$ python -q
>>> import numpy as np
>>> np.set_printoptions(precision=3, suppress=True, linewidth=160)
>>> X = np.load("run16.npy")
>>> print(X)
[[-1 -1  0]
 [ 0  0  0]
 [ 3  3  0]]
>>> # columns 0 and 1 are equal
>>> proj = np.triu(np.array([[2, 0, 2], [2, 1, 0], [0, 2, 1]]), 1) + np.eye(3)
>>> A2 = proj @ X @ np.linalg.inv(proj)
>>> print(A2)
[[  5.   5. -10.]
 [  0.   0.   0.]
 [  3.   3.  -6.]]
>>> print(np.round(np.poly(A2), 3) + 0)
[1. 1. 0. 0.]
>>> print(np.trace(A2), np.trace(X))
-1.0 -1
>>> Uu, sig, VT = np.linalg.svd(X)
>>> print(np.argmax(sig[:-1] / (sig[1:] + 1e-6)) + 1)
1
>>> A2 = Uu[:, :1] @ np.diag(sig[:1]) @ VT[:1]
>>> print(np.round(np.linalg.norm(X - A2) / np.linalg.norm(X), 3))
0.0
>>> print(A2)
[[-1. -1.  0.]
 [ 0.  0.  0.]
 [ 3.  3.  0.]]
>>> print(np.linalg.matrix_rank(A2))
1
>>> x = np.array([2, 0, 3])
>>> print(X * x)
[[-2  0  0]
 [ 0  0  0]
 [ 6  0  0]]
>>> A2 = np.array([[-2, -3, 3], [1, 2, -3], [-2, 1, 1]])
>>> print(np.vstack([X, A2.T]).shape)
(6, 3)
>>> print(X @ A2)
[[ 1  1  0]
 [ 0  0  0]
 [-3 -3  0]]
>>> print(np.einsum("ik,kj->ji", X, A2))
[[ 1  0 -3]
 [ 1  0 -3]
 [ 0  0  0]]
>>> print(np.poly(X))
[1. 1. 0. 0.]
>>> print(np.einsum("ij,ji->", X, X))
1
>>> print(np.linalg.eigvals(X))
[ 0. -1.  0.]
>>> print(np.einsum("ii->", X))
-1
>>> print(round(float(np.linalg.eigvals(X).sum().real), 3))
-1.0
>>> print(round(float(np.linalg.det(X.T)), 3))
0.0
>>> print(np.kron(np.eye(2, dtype=int), X))
[[-1 -1  0  0  0  0]
 [ 0  0  0  0  0  0]
 [ 3  3  0  0  0  0]
 [ 0  0  0 -1 -1  0]
 [ 0  0  0  0  0  0]
 [ 0  0  0  3  3  0]]
>>> rng = np.random.default_rng(9505)
>>> feats = np.triu(rng.random((4, 4)) < 0.6, 1).astype(int)
>>> feats = feats + feats.T
>>> print(feats)
[[0 1 1 1]
 [1 0 0 1]
 [1 0 0 1]
 [1 1 1 0]]
>>> print(np.unique(X.round(6), axis=0).shape)
(3, 3)
>>> F = np.loadtxt("a.csv", delimiter=",")
>>> print(F)
[[-0.146  0.924 -0.353]
 [ 0.194 -0.323 -0.926]
 [-0.97  -0.203 -0.132]]
>>> lab = rng.permutation(3)
>>> print(lab)
[1 2 0]
>>> A2 = F[lab][:, lab]
>>> print(np.round(np.linalg.det(A2), 3), round(np.linalg.det(F[lab]), 3))
1.0 1.0
>>> print(round(np.trace(A2), 3))
-0.601
>>> print(A2)
[[-0.323 -0.926  0.194]
 [-0.203 -0.132 -0.97 ]
 [ 0.924 -0.353 -0.146]]
>>> print(np.sort(np.abs(np.linalg.eigvals(A2))))
[1. 1. 1.]
>>> A = np.load("sample6.npy")
>>> print(A)
[[ 7.395 -1.441 11.042]
 [ 0.51  -0.46   7.337]
 [-4.152  0.801 -6.22 ]
 [ 2.949 -0.876  7.755]
 [-2.02   0.75   1.38 ]
 [ 2.094 -0.939  5.622]
 [ 6.43  -1.244  3.544]
 [ 4.192 -0.907  1.321]
 [ 0.186 -1.25   1.578]
 [ 3.245 -0.513 -2.512]
 [12.731 -2.747 20.476]
 [ 7.278 -1.96   9.453]
 [ 8.946 -2.168 10.311]
 [-6.796  1.133 -8.636]
 [ 0.69  -0.38   4.469]]
>>> x = np.array([-1, 2, 2])
>>> print(np.linalg.norm(A @ x) <= np.linalg.norm(A, 2) * np.linalg.norm(x) + 1e-9)
True
>>> print((A @ x).argmax())
10
>>> K = np.loadtxt("case2.csv", delimiter=",")
>>> print(K)
[[0. 2. 0. 2.]
 [3. 0. 3. 0.]
 [0. 2. 0. 2.]
 [3. 0. 3. 0.]]
>>> # column 2 repeats column 0
>>> x = np.array([4, 3, -5, -3])
>>> print(K @ (2 * x))
[ 0. -6.  0. -6.]
>>> r = np.linalg.matrix_rank(K)
>>> print(r)
2
>>> ns = np.linalg.svd(K)[2][r:].T
>>> print(np.allclose(K @ ns, 0))
True
>>> print(np.round(ns @ ns.T, 3) + 0)
[[ 0.5  0.  -0.5  0. ]
 [ 0.   0.5  0.  -0.5]
 [-0.5  0.   0.5  0. ]
 [ 0.  -0.5  0.   0.5]]
>>> print([int(np.linalg.matrix_rank(K[:, :j + 1])) for j in range(4)])
[1, 2, 2, 2]
>>> print(ns.shape)
(4, 2)
>>> print([int(np.linalg.matrix_rank(np.delete(K, i, axis=0))) for i in range(4)])
[2, 2, 2, 2]
>>> Uu, sig, VT = np.linalg.svd(K)
>>> evecs = VT[:(sig > 1e-8).sum()]
>>> x = K[3] + -1 * K[2] + rng.integers(2) * np.eye(4)[1]
>>> print(x)
[ 3. -1.  3. -2.]
>>> print(np.linalg.matrix_rank(np.vstack([K, x])))
3
>>> print(np.round(evecs.T @ evecs, 3) + 0)
[[0.5 0.  0.5 0. ]
 [0.  0.5 0.  0.5]
 [0.5 0.  0.5 0. ]
 [0.  0.5 0.  0.5]]
>>> A2 = np.array([[6, -1], [-3, -4]])
>>> basis = np.kron(A2, K)
>>> print(basis)
[[  0.  12.   0.  12.  -0.  -2.  -0.  -2.]
 [ 18.   0.  18.   0.  -3.  -0.  -3.  -0.]
 [  0.  12.   0.  12.  -0.  -2.  -0.  -2.]
 [ 18.   0.  18.   0.  -3.  -0.  -3.  -0.]
 [ -0.  -6.  -0.  -6.  -0.  -8.  -0.  -8.]
 [ -9.  -0.  -9.  -0. -12.  -0. -12.  -0.]
 [ -0.  -6.  -0.  -6.  -0.  -8.  -0.  -8.]
 [ -9.  -0.  -9.  -0. -12.  -0. -12.  -0.]]
>>> print(round(np.linalg.norm(basis, 2), 3), round(float(np.linalg.norm(A2, 2) * np.linalg.norm(K, 2)), 3))
40.796 40.796
>>> arr = np.load("mat.npy")
>>> print(arr)
[[1 0 0 1]
 [0 1 0 0]
 [0 0 1 0]
 [1 0 0 1]]
>>> ev, evecs = np.linalg.eigh(arr)
>>> print(np.linalg.eigvalsh(arr + -3 * np.eye(4)))
[-3. -2. -2. -1.]
>>> print(np.round(evecs.T @ evecs, 3) + 0)
[[1. 0. 0. 0.]
 [0. 1. 0. 0.]
 [0. 0. 1. 0.]
 [0. 0. 0. 1.]]
>>> print(np.round(evecs.T @ arr @ evecs, 3) + 0)
[[0. 0. 0. 0.]
 [0. 1. 0. 0.]
 [0. 0. 1. 0.]
 [0. 0. 0. 2.]]
>>> print(np.round(np.linalg.svd(arr, compute_uv=False), 3) + 0)
[2. 1. 1. 0.]
>>> print(ev.sum(), np.trace(arr))
4.0 4
>>> print(np.linalg.eigvalsh(arr @ arr))
[0. 1. 1. 4.]
>>> print(np.unique(ev.round(6) + 0, return_counts=True)[1])
[1 2 1]
>>> data = np.load("layer12.npy")
>>> print(data)
[[0 1 0 1]
 [1 0 0 1]
 [0 0 0 0]
 [1 1 0 0]]
>>> # symmetric, so the eigenvalues are real
>>> Uu, sig, VT = np.linalg.svd(data)
>>> evecs = VT[:(sig > 1e-8).sum()]
>>> x = data[1] + -3 * data[3] + rng.integers(2) * np.eye(4)[1]
>>> print(x)
[-2. -3.  0.  1.]
>>> print(np.diag(evecs.T @ evecs))
[1. 1. 0. 1.]
>>> print(np.allclose(evecs.T @ evecs @ x, x))
True
>>> print(round(np.linalg.norm(x - evecs.T @ evecs @ x), 3))
0.0
>>> print(round(np.linalg.det(data), 3))
0.0
>>> basis = A[[4, 0]].astype(float)
>>> for _ in range(3):
...     lab = np.linalg.norm(A[:, None] - basis, axis=-1).argmin(axis=1)
...     basis = np.array([A[lab == j].mean(axis=0) for j in range(2)])
... 
>>> print(lab)
[1 0 0 1 0 0 1 0 0 0 1 1 1 0 0]
>>> print(basis[1] - basis[0])
[ 7.849 -1.543  9.948]
>>> print(basis)
[[-0.228 -0.196  0.482]
 [ 7.622 -1.739 10.43 ]]
>>> print(np.bincount(lab))
[9 6]
>>> print(np.round(data @ np.linalg.pinv(data) @ data, 3) + 0)
[[0. 1. 0. 1.]
 [1. 0. 0. 1.]
 [0. 0. 0. 0.]
 [1. 1. 0. 0.]]
>>> print(round(np.trace(np.linalg.pinv(data) @ data), 3))
3.0
>>> print(np.allclose(data[:-1].T @ np.linalg.lstsq(data[:-1].T, data[-1])[0], data[-1]))
False
>>> M = np.load("x.npy")
>>> print(M)
[[0 1 0 1]
 [1 0 0 1]
 [0 0 0 1]
 [1 1 1 0]]
>>> # symmetric, so the eigenvalues are real
>>> x = np.array([2, -2, -1, 3])
>>> y = M @ x
>>> print(y)
[ 1  5  3 -1]
>>> print(np.linalg.solve(M, M[:, 2]))
[0. 0. 1. 0.]
>>> ev, evecs = np.linalg.eigh(M)
>>> print(ev)
[-1.481 -1.     0.311  2.17 ]
>>> print(np.linalg.eigvalsh(M + -2 * np.eye(4)))
[-3.481 -3.    -1.689  0.17 ]
>>> print(np.abs(evecs[:, -1]))
[0.523 0.523 0.282 0.612]
>>> print(np.abs(evecs[:, -1]).round(6).argmax())
3
>>> print((ev > 1e-8).sum(), (ev < -1e-8).sum())
2 2
>>> print(np.round(evecs.T @ M @ evecs, 3) + 0)
[[-1.481  0.     0.     0.   ]
 [ 0.    -1.     0.     0.   ]
 [ 0.     0.     0.311  0.   ]
 [ 0.     0.     0.     2.17 ]]
